% ipython --no-banner

In [1]: import numpy as np

In [2]: np.set_printoptions(suppress=True, linewidth=100)

In [3]: def tidy(a):
   ...:     return np.round(a, 2) + 0
   ...: 

In [4]: J = np.load("x.npy")

In [5]: tidy(J)
Out[5]: 
array([[-0.57,  0.81, -0.07],
       [-0.64, -0.39,  0.66],
       [ 0.51,  0.43,  0.75]])

In [6]: print(tidy(np.linalg.det(J.T)))
1.0

In [7]: tidy(np.linalg.det(2 * J)), tidy(np.linalg.det(J))
Out[7]: (np.float64(8.0), np.float64(1.0))

In [8]: tidy(np.kron(np.eye(2, dtype=int), J))
Out[8]: 
array([[-0.57,  0.81, -0.07,  0.  ,  0.  ,  0.  ],
       [-0.64, -0.39,  0.66,  0.  ,  0.  ,  0.  ],
       [ 0.51,  0.43,  0.75,  0.  ,  0.  ,  0.  ],
       [ 0.  ,  0.  ,  0.  , -0.57,  0.81, -0.07],
       [ 0.  ,  0.  ,  0.  , -0.64, -0.39,  0.66],
       [ 0.  ,  0.  ,  0.  ,  0.51,  0.43,  0.75]])

In [9]: x = np.array([2, 0, -2])

In [10]: print(tidy(np.abs(np.linalg.eigvals(J))))
[1. 1. 1.]

In [11]: [p for p in range(1, 25) if np.allclose(np.linalg.matrix_power(J, p), np.eye(3))]
Out[11]: []

In [12]: tidy(np.linalg.inv(J))
Out[12]: 
array([[-0.57, -0.64,  0.51],
       [ 0.81, -0.39,  0.43],
       [-0.07,  0.66,  0.75]])

In [13]: tidy(np.linalg.norm(x)), tidy(np.linalg.norm(J @ x))
Out[13]: (np.float64(2.83), np.float64(2.83))

In [14]: print(tidy(J.T @ (J @ x)))
[ 2.  0. -2.]

In [15]: print(tidy(np.linalg.det(J)))
1.0

In [16]: data = np.loadtxt("block11.csv", delimiter=",")

In [17]: data
Out[17]: 
array([[ 5., -3.,  6.,  5.,  3.,  3.],
       [-3.,  7., -7., -5.,  4., -5.],
       [ 6., -7., 10.,  8., -1.,  4.],
       [ 5., -5.,  8.,  9.,  1.,  3.],
       [ 3.,  4., -1.,  1., 10.,  1.],
       [ 3., -5.,  4.,  3.,  1.,  9.]])

In [18]: th = np.radians(45)

In [19]: Rm = np.eye(6)

In [20]: Rm[2, 2] = Rm[5, 5] = np.cos(th)

In [21]: Rm[2, 5], Rm[5, 2] = -np.sin(th), np.sin(th)

In [22]: print(tidy(Rm))
[[ 1.    0.    0.    0.    0.    0.  ]
 [ 0.    1.    0.    0.    0.    0.  ]
 [ 0.    0.    0.71  0.    0.   -0.71]
 [ 0.    0.    0.    1.    0.    0.  ]
 [ 0.    0.    0.    0.    1.    0.  ]
 [ 0.    0.    0.71  0.    0.    0.71]]

In [23]: A2 = data @ Rm.T

In [24]: tidy(np.linalg.det(Rm)), tidy(np.trace(Rm))
Out[24]: (np.float64(1.0), np.float64(5.41))

In [25]: np.allclose(data @ data.T, A2 @ A2.T)
Out[25]: True

In [26]: tidy(np.abs(A2 - data).max(axis=0))
Out[26]: array([0.  , 0.  , 7.54, 0.  , 0.  , 5.9 ])

In [27]: print(tidy(np.linalg.svd(Rm, compute_uv=False)))
[1. 1. 1. 1. 1. 1.]

In [28]: A2 = np.linalg.inv(J)

In [29]: tidy(np.linalg.det(J) * A2)
Out[29]: 
array([[-0.57, -0.64,  0.51],
       [ 0.81, -0.39,  0.43],
       [-0.07,  0.66,  0.75]])

In [30]: (np.abs(A2) > 1e-9).astype(int)
Out[30]: 
array([[1, 1, 1],
       [1, 1, 1],
       [1, 1, 1]])

In [31]: tidy(A2)
Out[31]: 
array([[-0.57, -0.64,  0.51],
       [ 0.81, -0.39,  0.43],
       [-0.07,  0.66,  0.75]])

In [32]: tidy(J @ A2)
Out[32]: 
array([[1., 0., 0.],
       [0., 1., 0.],
       [0., 0., 1.]])

In [33]: tidy(np.linalg.inv(A2))
Out[33]: 
array([[-0.57,  0.81, -0.07],
       [-0.64, -0.39,  0.66],
       [ 0.51,  0.43,  0.75]])

In [34]: M = np.load("test5.npy")

In [35]: M
Out[35]: 
array([[ 3,  1,  2,  0,  3,  1,  1,  0],
       [ 4,  4,  2,  1,  6,  1,  1,  3],
       [ 4,  7,  2,  3,  9,  1,  4,  5],
       [ 7,  7,  5,  3, 10,  2,  5,  8],
       [ 7,  7,  7,  6, 13,  4,  8,  9],
       [ 7,  7,  7,  6, 16,  5,  8, 11],
       [ 9,  9,  9,  9, 18,  7, 11, 14],
       [10, 12,  9, 12, 21,  8, 12, 15],
       [11, 12, 11, 15, 21, 11, 14, 15],
       [14, 12, 12, 17, 22, 13, 17, 18],
       [15, 15, 14, 17, 24, 16, 18, 19],
       [18, 16, 15, 18, 26, 18, 19, 22]])

In [36]: x = np.array([-3, -6, 3, 3, 7, 1, 5, -4])

In [37]: rhs = M @ x

In [38]: beta, lr = np.zeros(8), 1 / np.linalg.norm(M, 2) ** 2

In [39]: for i in range(4):
    ...:     beta -= lr * M.T @ (M @ beta - rhs)
    ...:     if i % 1 == 0: print(i, round(np.linalg.norm(M @ beta - rhs), 2))
    ...: 
0 46.43
1 46.32
2 46.22
3 46.11

In [40]: tidy(beta)
Out[40]: array([0.93, 0.91, 0.87, 1.08, 1.64, 0.89, 1.13, 1.26])

In [41]: th = np.radians(15)

In [42]: Rm = np.eye(8)

In [43]: Rm[4, 4] = Rm[5, 5] = np.cos(th)

In [44]: Rm[4, 5], Rm[5, 4] = -np.sin(th), np.sin(th)

In [45]: tidy(Rm)
Out[45]: 
array([[ 1.  ,  0.  ,  0.  ,  0.  ,  0.  ,  0.  ,  0.  ,  0.  ],
       [ 0.  ,  1.  ,  0.  ,  0.  ,  0.  ,  0.  ,  0.  ,  0.  ],
       [ 0.  ,  0.  ,  1.  ,  0.  ,  0.  ,  0.  ,  0.  ,  0.  ],
       [ 0.  ,  0.  ,  0.  ,  1.  ,  0.  ,  0.  ,  0.  ,  0.  ],
       [ 0.  ,  0.  ,  0.  ,  0.  ,  0.97, -0.26,  0.  ,  0.  ],
       [ 0.  ,  0.  ,  0.  ,  0.  ,  0.26,  0.97,  0.  ,  0.  ],
       [ 0.  ,  0.  ,  0.  ,  0.  ,  0.  ,  0.  ,  1.  ,  0.  ],
       [ 0.  ,  0.  ,  0.  ,  0.  ,  0.  ,  0.  ,  0.  ,  1.  ]])

In [46]: A2 = M @ Rm.T

In [47]: tidy(np.linalg.svd(M, compute_uv=False)), tidy(np.linalg.svd(A2, compute_uv=False))
Out[47]: 
(array([114.2 ,  10.63,   4.99,   3.92,   2.77,   2.28,   1.7 ,   1.16]),
 array([114.2 ,  10.63,   4.99,   3.92,   2.77,   2.28,   1.7 ,   1.16]))
